$ ipython --no-banner

In [1]: import numpy as np

In [2]: import numpy.linalg as la

In [3]: np.set_printoptions(precision=2, suppress=True, linewidth=160, floatmode="fixed")

In [4]: feats = np.loadtxt("w.csv", delimiter=",")

In [5]: feats
Out[5]: 
array([[ 0.97,  0.03, -0.03,  0.09, -0.09,  0.03, -0.09, -0.09,  0.15],
       [ 0.03,  0.97,  0.03, -0.09,  0.09, -0.03,  0.09,  0.09, -0.15],
       [-0.03,  0.03,  0.97,  0.09, -0.09,  0.03, -0.09, -0.09,  0.15],
       [ 0.09, -0.09,  0.09,  0.72,  0.28, -0.09,  0.28,  0.28, -0.46],
       [-0.09,  0.09, -0.09,  0.28,  0.72,  0.09, -0.28, -0.28,  0.46],
       [ 0.03, -0.03,  0.03, -0.09,  0.09,  0.97,  0.09,  0.09, -0.15],
       [-0.09,  0.09, -0.09,  0.28, -0.28,  0.09,  0.72, -0.28,  0.46],
       [-0.09,  0.09, -0.09,  0.28, -0.28,  0.09, -0.28,  0.72,  0.46],
       [ 0.15, -0.15,  0.15, -0.46,  0.46, -0.15,  0.46,  0.46,  0.23]])

In [6]: # orthonormal columns

In [7]: u = np.array([2, 1, 2, 3, 2, 1, 1, 0, 2])

In [8]: B = feats + np.outer(u, np.eye(9)[0])

In [9]: round(la.det(B) / la.det(feats), 2), round(float(1 + la.solve(feats, u)[0]), 2)
Out[9]: (np.float64(3.25), 3.25)

In [10]: rng = np.random.default_rng(82)

In [11]: labels = rng.permutation(9)

In [12]: labels
Out[12]: array([4, 3, 8, 1, 7, 5, 2, 6, 0])

In [13]: B = feats[labels][:, labels]

In [14]: np.allclose(B, feats)
Out[14]: False

In [15]: np.diag(B)
Out[15]: array([0.72, 0.72, 0.23, 0.97, 0.72, 0.97, 0.97, 0.72, 0.97])

In [16]: B
Out[16]: 
array([[ 0.72,  0.28,  0.46,  0.09, -0.28,  0.09, -0.09, -0.28, -0.09],
       [ 0.28,  0.72, -0.46, -0.09,  0.28, -0.09,  0.09,  0.28,  0.09],
       [ 0.46, -0.46,  0.23, -0.15,  0.46, -0.15,  0.15,  0.46,  0.15],
       [ 0.09, -0.09, -0.15,  0.97,  0.09, -0.03,  0.03,  0.09,  0.03],
       [-0.28,  0.28,  0.46,  0.09,  0.72,  0.09, -0.09, -0.28, -0.09],
       [ 0.09, -0.09, -0.15, -0.03,  0.09,  0.97,  0.03,  0.09,  0.03],
       [-0.09,  0.09,  0.15,  0.03, -0.09,  0.03,  0.97, -0.09, -0.03],
       [-0.28,  0.28,  0.46,  0.09, -0.28,  0.09, -0.09,  0.72, -0.09],
       [-0.09,  0.09,  0.15,  0.03, -0.09,  0.03, -0.03, -0.09,  0.97]])

In [17]: round(la.det(B), 2), np.round(la.det(feats[labels]), 2)
Out[17]: (np.float64(-1.0), np.float64(-1.0))

In [18]: K = np.loadtxt("dump.csv", delimiter=",")

In [19]: K
Out[19]: 
array([[  3.29,  10.15,  23.50, -26.99],
       [ 35.50, -22.24,  13.82,  17.27],
       [  3.57,   8.86,  21.25, -25.77],
       [ 35.85, -23.78,  10.28,  18.65],
       [  3.65,   8.34,  23.03, -24.58],
       [ 35.85, -22.52,  13.53,  17.49],
       [ 24.77,  25.87, -41.69,  -4.53],
       [ 36.85, -22.73,  11.97,  16.42],
       [  3.93,   8.50,  22.94, -25.64],
       [  4.70,   8.43,  23.57, -24.38],
       [ 38.31, -21.64,  12.34,  18.53],
       [ 35.92, -21.77,  11.51,  17.33],
       [ 25.45,  26.16, -42.25,  -5.58],
       [ 36.19, -22.66,  12.66,  18.85],
       [ 25.51,  25.48, -41.75,  -5.59],
       [ 27.20,  25.16, -40.74,  -7.26],
       [ 35.92, -21.28,  13.16,  17.03],
       [ 26.13,  26.10, -41.50,  -7.53],
       [ 36.43, -23.00,  12.13,  16.39],
       [ 26.60,  25.27, -41.83,  -6.10]])

In [20]: basis = K[[17, 14]].astype(float)

In [21]: for _ in range(5):
    ...:     labels = la.norm(K[:, None] - basis, axis=-1).argmin(axis=1)
    ...:     basis = np.array([K[labels == j].mean(axis=0) for j in range(2)])
    ...: 

In [22]: labels
Out[22]: array([0, 1, 0, 1, 0, 1, 0, 1, 0, 0, 1, 1, 0, 1, 0, 0, 1, 0, 1, 0])

In [23]: basis
Out[23]: 
array([[ 15.89,  18.03, -12.32, -14.90],
       [ 36.31, -22.40,  12.38,  17.55]])
